% ipython --no-banner

In [1]: import numpy as np

In [2]: np.set_printoptions(precision=3, suppress=True, linewidth=160)

In [3]: def tidy(a):
   ...:     return np.round(a, 3) + 0
   ...: 

In [4]: W0 = np.load("run1.npy")

In [5]: W0
Out[5]: 
array([[ 0.4  , -0.1  ,  0.4  ,  1.2  ,  0.3  ,  0.918],
       [-1.   ,  1.7  ,  1.5  ,  1.8  , -1.7  , -1.951],
       [-0.1  , -2.1  , -0.7  , -0.5  , -0.9  , -0.244],
       [-1.6  , -1.5  , -0.5  ,  0.4  ,  0.5  , -3.176],
       [-0.3  ,  1.2  ,  0.3  , -0.1  ,  1.2  , -0.453],
       [ 1.4  , -0.5  ,  0.1  ,  0.2  , -0.1  ,  2.974],
       [-1.4  ,  1.4  , -1.2  ,  0.1  , -2.2  , -2.887],
       [-0.9  ,  0.   ,  0.5  , -0.3  ,  0.6  , -1.954],
       [ 2.5  , -0.6  ,  0.7  ,  0.   , -1.1  ,  5.011],
       [ 0.   , -2.2  , -1.1  , -0.2  ,  0.5  , -0.155],
       [-0.1  , -1.2  ,  0.1  , -0.7  , -0.2  , -0.217],
       [-0.2  , -0.7  ,  0.5  , -0.7  ,  0.5  , -0.437],
       [-0.5  , -1.7  ,  2.3  , -0.3  ,  1.5  , -0.921],
       [ 0.6  , -0.9  , -0.2  , -0.4  , -1.   ,  1.187],
       [ 0.5  ,  0.   ,  1.5  ,  1.1  ,  0.7  ,  0.878],
       [-0.1  , -0.9  ,  0.6  ,  0.8  ,  0.2  , -0.335],
       [ 1.4  ,  2.   ,  0.2  ,  1.2  , -0.3  ,  2.648],
       [ 0.2  ,  0.2  , -1.1  ,  0.   ,  0.9  ,  0.442],
       [-0.3  ,  1.4  ,  1.3  ,  1.   , -1.1  , -0.582],
       [ 0.5  ,  0.   ,  0.1  , -0.1  ,  0.8  ,  1.179]])

In [6]: dist = np.linalg.norm(W0[:, None] - W0[None], axis=-1)

In [7]: np.unravel_index(dist.round(6).argmax(), dist.shape)
Out[7]: (np.int64(3), np.int64(8))

In [8]: np.linalg.matrix_rank(dist ** 2)
Out[8]: np.int64(8)

In [9]: dist.shape
Out[9]: (20, 20)

In [10]: dist.mean(axis=1).argmax()
Out[10]: np.int64(8)

In [11]: (dist + 1e9 * np.eye(20)).round(6).argmin(axis=1)
Out[11]: array([14, 18, 10,  7, 17, 19,  1, 11,  5,  2, 11, 10, 11, 10,  0, 11,  5, 19,  1,  0])
